$ python -q
>>> import numpy as np
>>> np.set_printoptions(precision=3, suppress=True, linewidth=200)
>>> K = np.loadtxt("data.csv", delimiter=",")
>>> print(K)
[[ 2.  0.  0.  0.]
 [ 0.  0.  0.  5.]
 [ 0. -4.  0.  0.]
 [ 0.  0. -3.  0.]]
>>> theta = np.radians(180)
>>> r_ = np.eye(4)
>>> r_[0, 0] = r_[2, 2] = np.cos(theta)
>>> r_[0, 2], r_[2, 0] = -np.sin(theta), np.sin(theta)
>>> print(r_.round(3) + 0)
[[-1.  0.  0.  0.]
 [ 0.  1.  0.  0.]
 [ 0.  0. -1.  0.]
 [ 0.  0.  0.  1.]]
>>> A2 = K @ r_.T
>>> np.allclose(K @ K.T, A2 @ A2.T)
True
>>> np.linalg.svd(K, compute_uv=False), np.linalg.svd(A2, compute_uv=False)
(array([5., 4., 3., 2.]), array([5., 4., 3., 2.]))
>>> A2.round(3) + 0
array([[-2.,  0.,  0.,  0.],
       [ 0.,  0.,  0.,  5.],
       [ 0., -4.,  0.,  0.],
       [ 0.,  0.,  3.,  0.]])
>>> print(np.allclose(np.linalg.norm(K, axis=1), np.linalg.norm(A2, axis=1)))
True
>>> def softmax(z):
...     e = np.exp(z - z.max(axis=-1, keepdims=True))
...     return e / e.sum(axis=-1, keepdims=True)
... 
>>> softmax(K[2])
array([0.331, 0.006, 0.331, 0.331])
>>> softmax(K).sum(axis=1)
array([1., 1., 1., 1.])
>>> softmax(K[2] + 4)
array([0.331, 0.006, 0.331, 0.331])
>>> S = K @ K.T / np.sqrt(4)
>>> softmax(S).round(6).argmax(axis=1)
array([0, 1, 2, 3])
>>> print(np.round(softmax(S + np.triu(np.full(S.shape, -np.inf), 1)), 3) + 0)
[[1.    0.    0.    0.   ]
 [0.    1.    0.    0.   ]
 [0.    0.    0.999 0.   ]
 [0.011 0.011 0.011 0.968]]
>>> x0 = np.array([-2, -2, 1, 3])
>>> target = K @ x0
>>> b, lr = np.zeros(4), 1 / np.linalg.norm(K, 2) ** 2
>>> for i in range(5):
...     b -= lr * K.T @ (K @ b - target)
...     if i % 1 == 0: print(i, round(np.linalg.norm(K @ b - target), 3))
... 
0 4.824
1 3.248
2 2.526
3 2.058
4 1.704
>>> b
array([-1.164, -1.988,  0.893,  3.   ])
